$ ipython --no-banner

In [1]: import numpy as np

In [2]: np.set_printoptions(precision=2, suppress=True, linewidth=160)

In [3]: data = np.load("out2.npy")

In [4]: data
Out[4]: 
array([[ 4, -4, -4,  2],
       [-4, 10, -4, -4],
       [-4, -4, 16,  0],
       [ 2, -4,  0,  4]])

In [5]: # symmetric

In [6]: vals, evecs = np.linalg.eig(data)

In [7]: np.sort(np.linalg.eigvals(np.linalg.inv(data)))
Out[7]: array([0.05, 0.07, 0.5 , 7.75])

In [8]: vals
Out[8]: array([18.4 , 13.48,  0.13,  2.  ])

In [9]: m1 = np.loadtxt("w.csv", delimiter=",")

In [10]: m1
Out[10]: 
array([[ 0.,  1.,  2.,  0.,  0.,  2.,  1.,  2., -2., -3., -3.],
       [ 0.,  0.,  0., -1., -1., -3.,  1.,  0.,  0.,  1.,  3.],
       [ 0.,  0.,  0.,  2., -3.,  0., -2.,  3., -2.,  1.,  0.],
       [ 0.,  0.,  0.,  0.,  2.,  0.,  3.,  1., -2.,  1.,  0.],
       [ 0.,  0.,  0.,  0.,  0.,  2.,  3.,  2.,  0., -1.,  2.],
       [ 0.,  0.,  0.,  0.,  0.,  0., -2.,  2.,  3.,  2.,  2.],
       [ 0.,  0.,  0.,  0.,  0.,  0.,  0.,  2.,  1.,  0., -1.],
       [ 0.,  0.,  0.,  0.,  0.,  0.,  0.,  0., -3., -1.,  3.],
       [ 0.,  0.,  0.,  0.,  0.,  0.,  0.,  0.,  0., -3., -2.],
       [ 0.,  0.,  0.,  0.,  0.,  0.,  0.,  0.,  0.,  0.,  0.],
       [ 0.,  0.,  0.,  0.,  0.,  0.,  0.,  0.,  0.,  0.,  0.]])

In [11]: r = np.linalg.matrix_rank(m1)

In [12]: r
Out[12]: np.int64(9)

In [13]: null = np.linalg.svd(m1)[2][r:].T

In [14]: np.linalg.matrix_rank(m1.T @ m1), np.linalg.matrix_rank(m1 @ m1.T)
Out[14]: (np.int64(9), np.int64(9))

In [15]: np.allclose(m1 @ null, 0)
Out[15]: True

In [16]: print([int(np.linalg.matrix_rank(np.delete(m1, i, axis=0))) for i in range(11)])
[8, 8, 8, 8, 8, 8, 8, 8, 8, 9, 9]

In [17]: null.shape
Out[17]: (11, 2)

In [18]: [int(np.linalg.matrix_rank(m1[:, :j + 1])) for j in range(11)]
Out[18]: [0, 1, 1, 2, 3, 4, 5, 6, 7, 8, 9]

In [19]: vec = np.array([0, 0, 1, 3])

In [20]: rhs = data @ vec

In [21]: rhs
Out[21]: array([  2, -16,  16,  12])

In [22]: np.linalg.solve(data, rhs)
Out[22]: array([ 0., -0.,  1.,  3.])

In [23]: np.linalg.solve(data, data[:, 0])
Out[23]: array([ 1., -0.,  0.,  0.])

In [24]: np.round(np.linalg.norm(m1, "nuc"), 2)
Out[24]: np.float64(35.42)

In [25]: np.linalg.norm(m1, axis=0)
Out[25]: array([0.  , 1.  , 2.  , 2.24, 3.74, 4.12, 5.29, 5.1 , 5.57, 5.2 , 6.32])

In [26]: print(round(np.linalg.norm(m1, 2), 2))
8.12

In [27]: m1[0] @ m1[5]
Out[27]: np.float64(-16.0)

In [28]: np.round(np.linalg.norm(m1[0], 1), 2), round(np.linalg.norm(m1[0], np.inf), 2)
Out[28]: (np.float64(16.0), np.float64(3.0))

In [29]: round(np.linalg.det(data), 2)
Out[29]: np.float64(64.0)

In [30]: print(np.allclose(data @ data.T, data.T @ data))
True

In [31]: (data + data.T) / 2
Out[31]: 
array([[ 4., -4., -4.,  2.],
       [-4., 10., -4., -4.],
       [-4., -4., 16.,  0.],
       [ 2., -4.,  0.,  4.]])

In [32]: (data - data.T) / 2
Out[32]: 
array([[0., 0., 0., 0.],
       [0., 0., 0., 0.],
       [0., 0., 0., 0.],
       [0., 0., 0., 0.]])

In [33]: np.trace(data)
Out[33]: np.int64(34)

In [34]: print(np.sort(np.abs(np.linalg.eigvals(data))))
[ 0.13  2.   13.48 18.4 ]

In [35]: data.inv()
---------------------------------------------------------------------------
AttributeError                            Traceback (most recent call last)
Cell In[35], line 1
----> 1 data.inv()

AttributeError: 'numpy.ndarray' object has no attribute 'inv'

In [36]: [int(np.linalg.matrix_rank(np.linalg.matrix_power(m1, p))) for p in range(1, 12)]
Out[36]: [9, 7, 6, 5, 4, 3, 2, 1, 0, 0, 0]

In [37]: np.prod(np.diag(m1)), round(float(np.linalg.det(m1)), 2)
Out[37]: (np.float64(0.0), 0.0)

In [38]: m1 @ m1
Out[38]: 
array([[  0.,   0.,   0.,   3.,  -7.,  -3.,  -7.,  12.,  -3.,  11.,  16.],
       [  0.,   0.,   0.,   0.,  -2.,  -2.,   0.,  -7.,  -6.,  -6.,  -9.],
       [  0.,   0.,   0.,   0.,   4.,  -6.,  -3.,  -8., -15.,   8.,   9.],
       [  0.,   0.,   0.,   0.,   0.,   4.,   6.,  10.,   0.,   3.,   8.],
       [  0.,   0.,   0.,   0.,   0.,   0.,  -4.,  10.,   3.,   2.,   7.],
       [  0.,   0.,   0.,   0.,   0.,   0.,   0.,  -4.,  -8., -11.,   2.],
       [  0.,   0.,   0.,   0.,   0.,   0.,   0.,   0.,  -6.,  -5.,   4.],
       [  0.,   0.,   0.,   0.,   0.,   0.,   0.,   0.,   0.,   9.,   6.],
       [  0.,   0.,   0.,   0.,   0.,   0.,   0.,   0.,   0.,   0.,   0.],
       [  0.,   0.,   0.,   0.,   0.,   0.,   0.,   0.,   0.,   0.,   0.],
       [  0.,   0.,   0.,   0.,   0.,   0.,   0.,   0.,   0.,   0.,   0.]])

In [39]: np.sort(np.linalg.eigvals(m1))
Out[39]: array([0., 0., 0., 0., 0., 0., 0., 0., 0., 0., 0.])

In [40]: np.linalg.matrix_rank(m1 - m1[0, 0] * np.eye(11))
Out[40]: np.int64(9)

In [41]: rng = np.random.default_rng(524843)

In [42]: lab = rng.integers(0, 3, 8)

In [43]: X = np.array([[3, 0, 3, 3, 3, 0, 0, 0],
    ...:     [2, 2, 2, 2, 2, 3, 3, 3],
    ...:     [0, 0, 0, 1, 1, 3, 2, 2],
    ...:     [3, 0, 0, 0, 2, 2, 2, 3],
    ...:     [1, 2, 1, 1, 2, 1, 0, 1],
    ...:     [0, 0, 0, 3, 2, 2, 0, 1],
    ...:     [2, 2, 0, 0, 1, 0, 1, 0],
    ...:     [3, 2, 3, 1, 1, 2, 1, 3]]) * (lab[:, None] == lab)

In [44]: X
Out[44]: 
array([[3, 0, 0, 3, 0, 0, 0, 0],
       [0, 2, 2, 0, 2, 0, 3, 0],
       [0, 0, 0, 0, 1, 0, 2, 0],
       [3, 0, 0, 0, 0, 0, 0, 3],
       [0, 2, 1, 0, 2, 0, 0, 0],
       [0, 0, 0, 0, 0, 2, 0, 0],
       [0, 2, 0, 0, 1, 0, 1, 0],
       [3, 0, 0, 1, 0, 0, 0, 3]])

In [45]: # 3 blocks once reordered

In [46]: vec = np.array([0, 1, 0, 0, 0, 2, 2, 1])

In [47]: rhs = X @ vec

In [48]: rhs
Out[48]: array([0, 8, 4, 3, 2, 4, 4, 3])

In [49]: np.linalg.solve(X, rhs)
Out[49]: array([ 0.,  1., -0., -0.,  0.,  2.,  2.,  1.])

In [50]: theta = np.radians(48)

In [51]: Rm = np.eye(8)

In [52]: Rm[4, 4] = Rm[6, 6] = np.cos(theta)

In [53]: Rm[4, 6], Rm[6, 4] = -np.sin(theta), np.sin(theta)

In [54]: Rm
Out[54]: 
array([[ 1.  ,  0.  ,  0.  ,  0.  ,  0.  ,  0.  ,  0.  ,  0.  ],
       [ 0.  ,  1.  ,  0.  ,  0.  ,  0.  ,  0.  ,  0.  ,  0.  ],
       [ 0.  ,  0.  ,  1.  ,  0.  ,  0.  ,  0.  ,  0.  ,  0.  ],
       [ 0.  ,  0.  ,  0.  ,  1.  ,  0.  ,  0.  ,  0.  ,  0.  ],
       [ 0.  ,  0.  ,  0.  ,  0.  ,  0.67,  0.  , -0.74,  0.  ],
       [ 0.  ,  0.  ,  0.  ,  0.  ,  0.  ,  1.  ,  0.  ,  0.  ],
       [ 0.  ,  0.  ,  0.  ,  0.  ,  0.74,  0.  ,  0.67,  0.  ],
       [ 0.  ,  0.  ,  0.  ,  0.  ,  0.  ,  0.  ,  0.  ,  1.  ]])

In [55]: Y = X @ Rm.T

In [56]: np.linalg.svd(X, compute_uv=False), np.linalg.svd(Y, compute_uv=False)
Out[56]: 
(array([6.69, 5.81, 3.17, 2.3 , 2.  , 1.14, 0.79, 0.42]),
 array([6.69, 5.81, 3.17, 2.3 , 2.  , 1.14, 0.79, 0.42]))

In [57]: np.allclose(X @ X.T, Y @ Y.T)
Out[57]: True

In [58]: Y
Out[58]: 
array([[ 3.  ,  0.  ,  0.  ,  3.  ,  0.  ,  0.  ,  0.  ,  0.  ],
       [ 0.  ,  2.  ,  2.  ,  0.  , -0.89,  0.  ,  3.49,  0.  ],
       [ 0.  ,  0.  ,  0.  ,  0.  , -0.82,  0.  ,  2.08,  0.  ],
       [ 3.  ,  0.  ,  0.  ,  0.  ,  0.  ,  0.  ,  0.  ,  3.  ],
       [ 0.  ,  2.  ,  1.  ,  0.  ,  1.34,  0.  ,  1.49,  0.  ],
       [ 0.  ,  0.  ,  0.  ,  0.  ,  0.  ,  2.  ,  0.  ,  0.  ],
       [ 0.  ,  2.  ,  0.  ,  0.  , -0.07,  0.  ,  1.41,  0.  ],
       [ 3.  ,  0.  ,  0.  ,  1.  ,  0.  ,  0.  ,  0.  ,  3.  ]])

In [59]: print(np.allclose(np.linalg.norm(X, axis=1), np.linalg.norm(Y, axis=1)))
True
